$ python -q
>>> import numpy as np
>>> np.set_printoptions(precision=1, suppress=True, linewidth=120)
>>> arr = np.load("arr.npy")
>>> arr
array([[ 5,  5,  5],
       [ 5, 10, 10],
       [ 5, 10, 15]])
>>> evals, V = np.linalg.eigh(arr)
>>> print((evals > 1e-8).sum(), (evals < -1e-8).sum())
3 0
>>> np.unique(evals.round(6) + 0, return_counts=True)[1]
array([1, 1, 1])
>>> np.linalg.eigvalsh(arr @ arr)
array([  2.4,  10.3, 637.3])
>>> print(evals.sum(), np.trace(arr))
30.0 30
>>> evals
array([ 1.5,  3.2, 25.2])
>>> np.linalg.svd(arr, compute_uv=False)
array([25.2,  3.2,  1.5])
>>> np.linalg.eigvalsh(arr + 3 * np.eye(3))
array([ 4.5,  6.2, 28.2])
>>> np.round(V.T @ V, 1) + 0
array([[1., 0., 0.],
       [0., 1., 0.],
       [0., 0., 1.]])
>>> L = np.linalg.cholesky(arr)
>>> np.linalg.eigvalsh(arr).min() > 0
np.True_
>>> arr / np.sqrt(np.outer(np.diag(arr), np.diag(arr)))
array([[1. , 0.7, 0.6],
       [0.7, 1. , 0.8],
       [0.6, 0.8, 1. ]])
>>> np.diag(L) ** 2
array([5., 5., 5.])
>>> evals, V = np.linalg.eig(arr)
>>> np.sort(np.linalg.eigvals(arr @ arr))
array([  2.4,  10.3, 637.3])
>>> round(float(np.prod(evals)), 1)
125.0
>>> np.round(np.sort(np.linalg.eigvals(np.linalg.inv(arr))), 1) + 0
array([0. , 0.3, 0.6])
>>> np.round(arr @ V[:, 0] - evals[0] * V[:, 0], 1) + 0
array([0., 0., 0.])
>>> A2 = arr[0, 0] * arr[1:] - np.outer(arr[1:, 0], arr[0])
>>> print(A2)
[[ 0 25 25]
 [ 0 25 50]]
>>> arr[:, 0] / arr[0, 0]
array([1., 1., 1.])
